$ ipython --no-banner

In [1]: import numpy as np

In [2]: np.set_printoptions(precision=2, suppress=True, linewidth=120, legacy="1.25")

In [3]: rd = lambda a: np.round(a, 2) + 0

In [4]: m1 = np.array([[6.0, 6.0, 9.0, 3.0],
   ...:     [6.0, 1.0, 6.0, 2.0],
   ...:     [9.0, 6.0, 6.0, 3.0],
   ...:     [3.0, 2.0, 3.0, -2.0]])

In [5]: # equal to its transpose

In [6]: rd(np.linalg.eigvalsh(m1).min())
Out[6]: -3.0

In [7]: np.all(np.linalg.eigvalsh(m1) > 0)
Out[7]: False

In [8]: J = 0.2 ** np.abs(np.subtract.outer(np.arange(3), np.arange(3)))

In [9]: rd(J)
Out[9]: 
array([[1.  , 0.2 , 0.04],
       [0.2 , 1.  , 0.2 ],
       [0.04, 0.2 , 1.  ]])

In [10]: evals, evecs = np.linalg.eigh(J)

In [11]: rd(evecs.T @ J @ evecs)
Out[11]: 
array([[0.74, 0.  , 0.  ],
       [0.  , 0.96, 0.  ],
       [0.  , 0.  , 1.3 ]])

In [12]: rd(np.linalg.eigvalsh(J @ J))
Out[12]: array([0.54, 0.92, 1.7 ])

In [13]: (evals > 1e-8).sum(), (evals < -1e-8).sum()
Out[13]: (3, 0)

In [14]: np.abs(evecs[:, -1]).round(6).argmax()
Out[14]: 1

In [15]: rd(np.linalg.svd(J, compute_uv=False))
Out[15]: array([1.3 , 0.96, 0.74])

In [16]: np.unique(evals.round(6) + 0, return_counts=True)[1]
Out[16]: array([1, 1, 1])

In [17]: rd(evals)
Out[17]: array([0.74, 0.96, 1.3 ])

In [18]: X = np.array([[-0.9, -2.3, 0.0],
    ...:     [-0.1, -0.4, 0.0],
    ...:     [0.2, 1.2, 0.5],
    ...:     [-1.4, -0.1, 0.4],
    ...:     [0.5, 1.4, 1.8],
    ...:     [-0.4, -0.3, -0.3],
    ...:     [0.7, 1.6, 1.8],
    ...:     [-0.4, 0.6, -1.5],
    ...:     [-0.1, 0.1, 0.9],
    ...:     [-1.4, 0.1, -1.4]])

In [19]: X[6] *= 5

In [20]: X
Out[20]: 
array([[-0.9, -2.3,  0. ],
       [-0.1, -0.4,  0. ],
       [ 0.2,  1.2,  0.5],
       [-1.4, -0.1,  0.4],
       [ 0.5,  1.4,  1.8],
       [-0.4, -0.3, -0.3],
       [ 3.5,  8. ,  9. ],
       [-0.4,  0.6, -1.5],
       [-0.1,  0.1,  0.9],
       [-1.4,  0.1, -1.4]])

In [21]: A2 = np.c_[X[:, :1] @ np.array([[1]]), np.array([0, 0, 2, 2, 2, 2, 2, 2, 0, 0])]

In [22]: A2
Out[22]: 
array([[-0.9,  0. ],
       [-0.1,  0. ],
       [ 0.2,  2. ],
       [-1.4,  2. ],
       [ 0.5,  2. ],
       [-0.4,  2. ],
       [ 3.5,  2. ],
       [-0.4,  2. ],
       [-0.1,  0. ],
       [-1.4,  0. ]])

In [23]: rd(np.linalg.lstsq(X, A2[:, 0])[0])
Out[23]: array([1., 0., 0.])

In [24]: np.linalg.matrix_rank(A2)
Out[24]: 2

In [25]: gram = np.cov(X, rowvar=False)

In [26]: np.argsort(-X.std(axis=0).round(6), kind="stable")
Out[26]: array([2, 1, 0])

In [27]: rd(np.corrcoef(X.T))
Out[27]: 
array([[1.  , 0.92, 0.93],
       [0.92, 1.  , 0.91],
       [0.93, 0.91, 1.  ]])

In [28]: rd(np.linalg.eigvalsh(gram)[::-1])
Out[28]: array([17.38,  0.76,  0.19])

In [29]: np.argwhere(np.triu(np.abs(np.corrcoef(X.T)) > 0.8, 1))
Out[29]: 
array([[0, 1],
       [0, 2],
       [1, 2]])

In [30]: rd(X.std(axis=0))
Out[30]: array([1.33, 2.58, 2.84])

In [31]: A2 = X / np.linalg.norm(X, axis=1, keepdims=True)

In [32]: gram = A2 @ A2.T

In [33]: np.argwhere(np.triu(np.abs(gram) > 0.95, 1))
Out[33]: 
array([[0, 1],
       [4, 6]])

In [34]: rd(gram[4])
Out[34]: array([-0.64, -0.63,  0.87, -0.04,  1.  , -0.85,  1.  , -0.53,  0.8 , -0.67])

In [35]: rd(np.degrees(np.arccos(np.clip(gram[4, 5], -1, 1))))
Out[35]: 148.45

In [36]: cen = X - X.mean(axis=0)

In [37]: evecs = np.linalg.svd(cen)[2][:1]

In [38]: A2 = cen - cen @ evecs.T @ evecs

In [39]: rd(np.cov(cen @ evecs.T, rowvar=False))
Out[39]: 17.38

In [40]: rd((cen @ evecs.T).std(axis=0))
Out[40]: array([3.95])

In [41]: x0 = np.array([-3, 0, 1])

In [42]: rhs = X @ x0

In [43]: rd(np.linalg.pinv(X) @ X)
Out[43]: 
array([[1., 0., 0.],
       [0., 1., 0.],
       [0., 0., 1.]])

In [44]: rng = np.random.default_rng(32848)

In [45]: rhs = rhs + 0.05 * rng.normal(size=10)

In [46]: rd(rhs)
Out[46]: array([ 2.67,  0.28, -0.13,  4.65,  0.34,  0.91, -1.62, -0.3 ,  1.14,  2.8 ])

In [47]: coef, *_ = np.linalg.lstsq(X, rhs)

In [48]: [round(float(np.linalg.norm(np.linalg.solve(X.T @ X + lam * np.eye(3), X.T @ rhs))), 2) for lam in (0, 1, 10, 100)]
Out[48]: [3.17, 2.48, 0.87, 0.15]

In [49]: coef.round()
Out[49]: array([-3.,  0.,  1.])

In [50]: F = np.load("sample3.npy")

In [51]: F
Out[51]: 
array([[-15,  51,  33,  -9],
       [ -3,  35,  41, -19],
       [  2,  18,  23,  -2],
       [  7,   1,  19, -13]])

In [52]: P = np.triu(np.array([[-7, 2, -7, 3], [-4, -3, 1, 1], [7, -4, 8, -3], [-5, 4, -9, -5]]), 1) + np.eye(4)

In [53]: A2 = P @ F @ np.linalg.inv(P)

In [54]: rd(np.linalg.det(A2))
Out[54]: 0.0

In [55]: np.linalg.matrix_rank(A2)
Out[55]: 3

In [56]: U, sigma, VT = np.linalg.svd(F)

In [57]: evecs = VT[:(sigma > 1e-8).sum()]

In [58]: x0 = F[2] + 3 * F[0] + rng.integers(2) * np.eye(4)[3]

In [59]: x0
Out[59]: array([-43., 171., 122., -28.])

In [60]: rd(evecs.T @ evecs)
Out[60]: 
array([[ 0.47, -0.34,  0.33,  0.16],
       [-0.34,  0.78,  0.21,  0.1 ],
       [ 0.33,  0.21,  0.8 , -0.1 ],
       [ 0.16,  0.1 , -0.1 ,  0.95]])

In [61]: np.linalg.matrix_rank(np.vstack([F, x0]))
Out[61]: 4

In [62]: rd(np.linalg.norm(x0 - evecs.T @ evecs @ x0))
Out[62]: 0.22

In [63]: rd(np.diag(evecs.T @ evecs))
Out[63]: array([0.47, 0.78, 0.8 , 0.95])

In [64]: np.allclose(F[:-1].T @ np.linalg.lstsq(F[:-1].T, F[-1])[0], F[-1])
Out[64]: True

In [65]: A2 = F[0, 0] * F[1:] - np.outer(F[1:, 0], F[0])

In [66]: A2
Out[66]: 
array([[   0, -372, -516,  258],
       [   0, -372, -411,   48],
       [   0, -372, -516,  258]])

In [67]: np.linalg.matrix_rank(A2), np.linalg.matrix_rank(F)
Out[67]: (2, 3)

In [68]: rd(F[:, 0] / F[0, 0])
Out[68]: array([ 1.  ,  0.2 , -0.13, -0.47])

In [69]: E = np.load("data.npy")

In [70]: E
Out[70]: 
array([[ -3,   1,   3,  -4],
       [ -3,  -3,   1,  -2],
       [-18, -14,   8, -14]])

In [71]: # row 2 dominates

In [72]: np.linalg.matrix_rank(E, rtol=0.1)
Out[72]: 2

In [73]: np.argsort(-np.linalg.norm(E, axis=0).round(6), kind="stable")[:3]
Out[73]: array([0, 3, 1])

In [74]: A2 = np.array([[-1, 5], [2, -3]])

In [75]: Z = np.kron(A2, E)

In [76]: rd(np.linalg.norm(Z, 2)), rd(np.linalg.norm(A2, 2) * np.linalg.norm(E, 2))
Out[76]: (175.93, 175.93)

In [77]: Z.shape
Out[77]: (6, 8)

In [78]: rank = np.linalg.matrix_rank(E)

In [79]: rank
Out[79]: 2

In [80]: ns = np.linalg.svd(E)[2][rank:].T

In [81]: rd(E @ ns)
Out[81]: 
array([[0., 0.],
       [0., 0.],
       [0., 0.]])

In [82]: [int(np.linalg.matrix_rank(E[:, :j + 1])) for j in range(4)]
Out[82]: [1, 2, 2, 2]

In [83]: rd(ns @ ns.T)
Out[83]: 
array([[ 0.58, -0.28,  0.21, -0.35],
       [-0.28,  0.15, -0.19,  0.1 ],
       [ 0.21, -0.19,  0.73,  0.34],
       [-0.35,  0.1 ,  0.34,  0.54]])

In [84]: ns.shape
Out[84]: (4, 2)

In [85]: [int(np.linalg.matrix_rank(E[:i])) for i in range(1, len(E) + 1)]
Out[85]: [1, 2, 2]

In [86]: np.linalg.matrix_rank(E.T @ E), np.linalg.matrix_rank(E @ E.T)
Out[86]: (2, 2)

In [87]: U, sigma, VT = np.linalg.svd(E)

In [88]: evecs = VT[:(sigma > 1e-8).sum()]

In [89]: x0 = E[2] + -2 * E[1] + rng.integers(2) * np.eye(4)[3]

In [90]: x0
Out[90]: array([-12.,  -8.,   6., -10.])

In [91]: np.allclose(evecs.T @ evecs @ x0, x0)
Out[91]: True

In [92]: rd(evecs.T @ evecs)
Out[92]: 
array([[ 0.42,  0.28, -0.21,  0.35],
       [ 0.28,  0.85,  0.19, -0.1 ],
       [-0.21,  0.19,  0.27, -0.34],
       [ 0.35, -0.1 , -0.34,  0.46]])

In [93]: rd(np.diag(evecs.T @ evecs))
Out[93]: array([0.42, 0.85, 0.27, 0.46])

In [94]: u = np.array([2, 3])

In [95]: np.polyval(u, E[2])
Out[95]: array([-33, -25,  19, -25])

In [96]: np.correlate(E[2], E[1], "full")
Out[96]: array([ 36,  10,  24, 132,   4,  18,  42])
